>>> import numpy as np
>>> import numpy.linalg as la
>>> np.set_printoptions(suppress=True, linewidth=200)
>>> rnd = lambda a: np.round(a, 2) + 0
>>> feats = np.load("arr.npy")
>>> feats
array([[-2, -3,  0],
       [ 0,  0,  0],
       [ 0,  0,  0]])
>>> U, sigma, Vh = la.svd(feats)
>>> np.argmax(sigma[:-1] / (sigma[1:] + 1e-6)) + 1
np.int64(1)
>>> rnd(sigma)
array([3.61, 0.  , 0.  ])
>>> out = U[:, :1] @ np.diag(sigma[:1]) @ Vh[:1]
>>> la.matrix_rank(feats, rtol=0.05)
np.int64(1)
>>> rnd(la.norm(feats - out) / la.norm(feats))
np.float64(0.0)
>>> rnd(np.abs(feats - out).max())
np.float64(0.0)
>>> la.matrix_rank(out)
np.int64(1)
>>> rnd(la.norm(feats, 2) / la.norm(feats))
np.float64(1.0)
>>> [round(float(x), 2) for x in la.svd(feats, compute_uv=False)[:3]]
[3.61, 0.0, 0.0]
>>> out = np.array([[-2, -2, 0], [0, -3, 2], [-1, 3, -3]])
>>> data = np.triu(out)
>>> data
array([[-2, -2,  0],
       [ 0, -3,  2],
       [ 0,  0, -3]])
>>> th = np.radians(90)
>>> R = np.eye(3)
>>> R[2, 2] = R[0, 0] = np.cos(th)
>>> R[2, 0], R[0, 2] = -np.sin(th), np.sin(th)
>>> rnd(R)
array([[ 0.,  0.,  1.],
       [ 0.,  1.,  0.],
       [-1.,  0.,  0.]])
>>> out = data @ R.T
>>> np.allclose(la.norm(data, axis=1), la.norm(out, axis=1))
True
>>> data @ data
array([[  4,  10,  -4],
       [  0,   9, -12],
       [  0,   0,   9]])
>>> la.matrix_power(data - np.diag(np.diag(data)), 3)
array([[0, 0, 0],
       [0, 0, 0],
       [0, 0, 0]])
>>> np.prod(np.diag(data)), rnd(la.det(data))
(np.int64(-18), np.float64(-18.0))
>>> X = np.load("data.npy")
>>> X
array([[ 0,  1, -3],
       [ 0,  0,  3],
       [ 0,  0,  0]])
>>> np.diff(X, axis=0)
array([[ 0, -1,  6],
       [ 0,  0, -3]])
>>> np.zeros(3, 3)
Traceback (most recent call last):
  File "<python-input-32>", line 1, in <module>
    np.zeros(3, 3)
    ~~~~~~~~^^^^^^
TypeError: Cannot interpret '3' as a data type
>>> la.matrix_rank(X)
np.int64(2)
>>> X.sum(axis=1)
array([-2,  3,  0])
>>> np.count_nonzero(X)
np.int64(3)
>>> rnd(la.norm(X))
np.float64(4.36)
>>> rnd(la.svd(X, compute_uv=False))
array([4.3, 0.7, 0. ])
>>> X.shape
(3, 3)
>>> np.abs(X).max()
np.int64(3)
>>> x = np.array([3, 3, -1])
>>> feats @ x
array([-15,   0,   0])
>>> (feats @ x).argmax()
np.int64(1)
>>> np.einsum("ij,j->i", feats, x)
array([-15,   0,   0])
>>> feats @ (2 * x)
array([-30,   0,   0])
>>> feats @ np.eye(3)[0]
array([-2.,  0.,  0.])
>>> la.norm(feats @ x) <= la.norm(feats, 2) * la.norm(x) + 1e-9
np.True_
>>> feats @ np.ones(3)
array([-5.,  0.,  0.])
>>> np.sign((feats @ x).round(6))
array([-1,  0,  0])
>>> U, sigma, Vh = la.svd(X)
>>> evecs = Vh[:(sigma > 1e-8).sum()]
>>> rng = np.random.default_rng(38)
>>> x = X[2] + 5 * X[1] + rng.integers(2) * np.eye(3)[1]
>>> x
array([ 0.,  0., 15.])
>>> rnd(la.norm(x - evecs.T @ evecs @ x))
np.float64(0.0)
>>> rnd(evecs.T @ evecs)
array([[0., 0., 0.],
       [0., 1., 0.],
       [0., 0., 1.]])
>>> def softmax(z):
...     e = np.exp(z - z.max(axis=-1, keepdims=True))
...     return e / e.sum(axis=-1, keepdims=True)
... 
>>> rnd(softmax(X[2] + 5))
array([0.33, 0.33, 0.33])
>>> S = X @ X.T / np.sqrt(3)
>>> rnd(softmax(S))
array([[1.  , 0.  , 0.  ],
       [0.  , 0.99, 0.01],
       [0.33, 0.33, 0.33]])
>>> mat = np.array([[0.47, -0.04, 2.06], [-0.77, 0.57, -2.37], [-1.31, -0.89, -3.54]])
>>> Q, evecs = la.qr(mat[:, :2])[0], la.qr(mat[:, 2:])[0]
>>> sigma = la.svd(Q.T @ evecs, compute_uv=False)
>>> rnd(la.norm(Q @ Q.T - evecs @ evecs.T, 2))
np.float64(1.0)
>>> th = np.sort(rng.uniform(-2, 2, 25))
>>> K = np.c_[th, th ** 2, th ** 3] @ np.array([[0, 1, 2], [-1, -3, -1], [3, 0, -1]])
>>> rnd(K)
array([[-22.14, -12.02,  -0.83],
       [-17.8 , -10.43,  -1.36],
       [-11.74,  -7.97,  -1.92],
       [-11.47,  -7.85,  -1.94],
       [ -6.99,  -5.72,  -2.11],
       [ -5.58,  -4.94,  -2.09],
       [ -4.01,  -4.01,  -2.  ],
       [ -0.39,  -0.94,  -0.94],
       [ -0.36,  -0.89,  -0.91],
       [ -0.3 ,  -0.79,  -0.84],
       [ -0.11,  -0.43,  -0.54],
       [  0.  ,  -0.07,  -0.13],
       [  0.  ,  -0.01,  -0.03],
       [ -0.01,   0.06,   0.17],
       [ -0.01,   0.07,   0.19],
       [  0.  ,   0.  ,   0.52],
       [  0.12,  -0.24,   0.62],
       [  0.18,  -0.33,   0.63],
       [  0.18,  -0.34,   0.63],
       [  0.48,  -0.71,   0.58],
       [  1.28,  -1.45,   0.3 ],
       [  1.62,  -1.72,   0.16],
       [  5.31,  -3.99,  -1.47],
       [  5.43,  -4.05,  -1.52],
       [ 12.55,  -7.25,  -4.71]])
>>> G = np.cov(K, rowvar=False)
>>> rnd(la.eigvalsh(G)[::-1])
array([59.71,  7.8 ,  0.38])
>>> np.argwhere(np.triu(np.abs(np.corrcoef(K.T)) > 0.8, 1))
array([], shape=(0, 2), dtype=int64)
>>> rnd(G)
array([[53.19, 17.39,  0.28],
       [17.39, 13.07,  3.03],
       [ 0.28,  3.03,  1.62]])
>>> rnd(np.corrcoef(K.T))
array([[1.  , 0.66, 0.03],
       [0.66, 1.  , 0.66],
       [0.03, 0.66, 1.  ]])
>>> rnd(np.corrcoef(K[:, 0], K[:, 1])[0, 1])
np.float64(0.66)
>>> np.argsort(-K.std(axis=0).round(6), kind="stable")
array([0, 1, 2])
>>> G.shape
(3, 3)
>>> rnd(K.std(axis=0))
array([7.15, 3.54, 1.25])
>>> m1 = np.array([[5, -1, 4], [0, -2, -1], [0, 0, 2]])
>>> vals, evecs = la.eig(m1)
>>> rnd(np.sort(la.eigvals(m1.T)))
array([-2.,  2.,  5.])
>>> rnd(np.sort(la.eigvals(m1 @ m1)))
array([ 4.,  4., 25.])
>>> [int(la.matrix_rank(la.matrix_power(m1, p))) for p in range(1, 4)]
[3, 3, 3]
>>> A = np.load("test3.npy")
>>> A
array([[ -4.56,  10.65, -16.3 ],
       [-13.34, -12.19,  -8.58],
       [  0.75,  16.51, -11.27],
       [-13.92,  12.17,  -7.63],
       [-15.58,   6.35, -10.82],
       [  2.92,   6.6 ,  18.65],
       [  9.23,  16.81,  -5.69],
       [ 19.94,  -1.32,   0.82],
       [-17.09,   0.73, -10.36],
       [-11.26, -16.49,   1.2 ],
       [-18.05,   7.81,  -3.62],
       [ -3.01,  18.28,  -7.53],
       [  8.97,   1.59, -17.8 ],
       [  1.71, -12.52, -15.5 ],
       [ 12.42,  12.65,   9.25],
       [  0.62,  15.99,  12.  ],
       [  1.9 ,  -8.28, -18.11]])
>>> proj = A @ la.solve(A.T @ A, A.T)
>>> rnd(np.trace(proj))
np.float64(3.0)
>>> np.allclose(proj @ proj, proj)
True
>>> Xs = A - A.mean(axis=0)
>>> U, sigma, Vh = la.svd(Xs, full_matrices=False)
>>> np.abs(Vh[0]).argmax()
np.int64(1)
>>> np.searchsorted(np.cumsum(sigma ** 2) / (sigma ** 2).sum(), 0.9) + 1
np.int64(3)
>>> rnd(sigma ** 2 / (sigma ** 2).sum())
array([0.47, 0.29, 0.24])
>>> np.abs(U[:, 0]).argmax()
np.int64(14)
>>> rnd(Xs.mean(axis=0))
array([0., 0., 0.])
>>> la.matrix_rank(Xs)
np.int64(3)
>>> M = np.load("layer16.npy")
>>> M
array([[-2.  , -3.02, -2.12],
       [-2.04, -3.06, -2.03],
       [-1.99, -2.99, -1.95],
       [-2.06, -2.96, -2.01],
       [-2.04, -3.02, -2.09],
       [-2.97, -1.09, -1.07],
       [-3.01, -1.03, -1.03],
       [-3.17, -1.07, -1.01],
       [-3.05, -0.97, -1.06],
       [-2.99, -0.94, -1.04],
       [-1.97,  2.  , -2.05],
       [-2.01,  2.04, -1.98],
       [-1.93,  2.02, -1.82],
       [-1.93,  2.03, -1.93],
       [-2.04,  2.1 , -2.03]])
>>> Xs = (M - M.mean(axis=0)) / M.std(axis=0)
>>> np.argwhere(np.abs(Xs) > 2)
array([], shape=(0, 2), dtype=int64)
>>> c = la.lstsq(np.delete(Xs, 2, axis=1), Xs[:, 2])[0]
>>> rnd(1 - np.var(Xs[:, 2] - np.delete(Xs, 2, axis=1) @ c))
np.float64(0.97)
>>> rnd(c)
array([-1.  ,  0.11])
